In [1]: import numpy as np

In [2]: np.set_printoptions(precision=2, suppress=True, linewidth=140)

In [3]: K = np.load("dump.npy")

In [4]: K
Out[4]: 
array([[-4,  0,  0,  0,  0,  0,  0,  0,  0,  0],
       [ 3, -2,  0,  0,  0,  0,  0,  0,  0,  0],
       [-4,  1,  3,  0,  0,  0,  0,  0,  0,  0],
       [-1,  3,  5,  2,  0,  0,  0,  0,  0,  0],
       [-5,  0,  5, -3, -5,  0,  0,  0,  0,  0],
       [ 5, -4,  3,  4,  4,  1,  0,  0,  0,  0],
       [-3, -4,  2,  5,  5,  5, -2,  0,  0,  0],
       [-2, -1,  4, -1,  4, -5,  5,  0,  0,  0],
       [ 5, -1, -4, -1,  1,  3, -3, -4,  5,  0],
       [ 4,  1,  5, -4,  3, -3,  0,  4, -1,  2]])

In [5]: A2 = K / np.linalg.norm(K, axis=1, keepdims=True)

In [6]: gram = A2 @ A2.T

In [7]: round(float(np.degrees(np.arccos(np.clip(gram[9, 4], -1, 1)))), 2)
Out[7]: 88.73

In [8]: gram[9].round(2) + 0
Out[8]: array([-0.41,  0.28,  0.  ,  0.26,  0.02,  0.27, -0.25,  0.45, -0.24,  1.  ])

In [9]: (np.abs(gram) > 0.9).astype(int)
Out[9]: 
array([[1, 0, 0, 0, 0, 0, 0, 0, 0, 0],
       [0, 1, 0, 0, 0, 0, 0, 0, 0, 0],
       [0, 0, 1, 0, 0, 0, 0, 0, 0, 0],
       [0, 0, 0, 1, 0, 0, 0, 0, 0, 0],
       [0, 0, 0, 0, 1, 0, 0, 0, 0, 0],
       [0, 0, 0, 0, 0, 1, 0, 0, 0, 0],
       [0, 0, 0, 0, 0, 0, 1, 0, 0, 0],
       [0, 0, 0, 0, 0, 0, 0, 1, 0, 0],
       [0, 0, 0, 0, 0, 0, 0, 0, 1, 0],
       [0, 0, 0, 0, 0, 0, 0, 0, 0, 1]])

In [10]: (gram - 2 * np.eye(10)).round(6).argmax(axis=1)
Out[10]: array([2, 5, 0, 2, 2, 1, 5, 9, 1, 7])

In [11]: np.linalg.norm(A2, axis=1)
Out[11]: array([1., 1., 1., 1., 1., 1., 1., 1., 1., 1.])
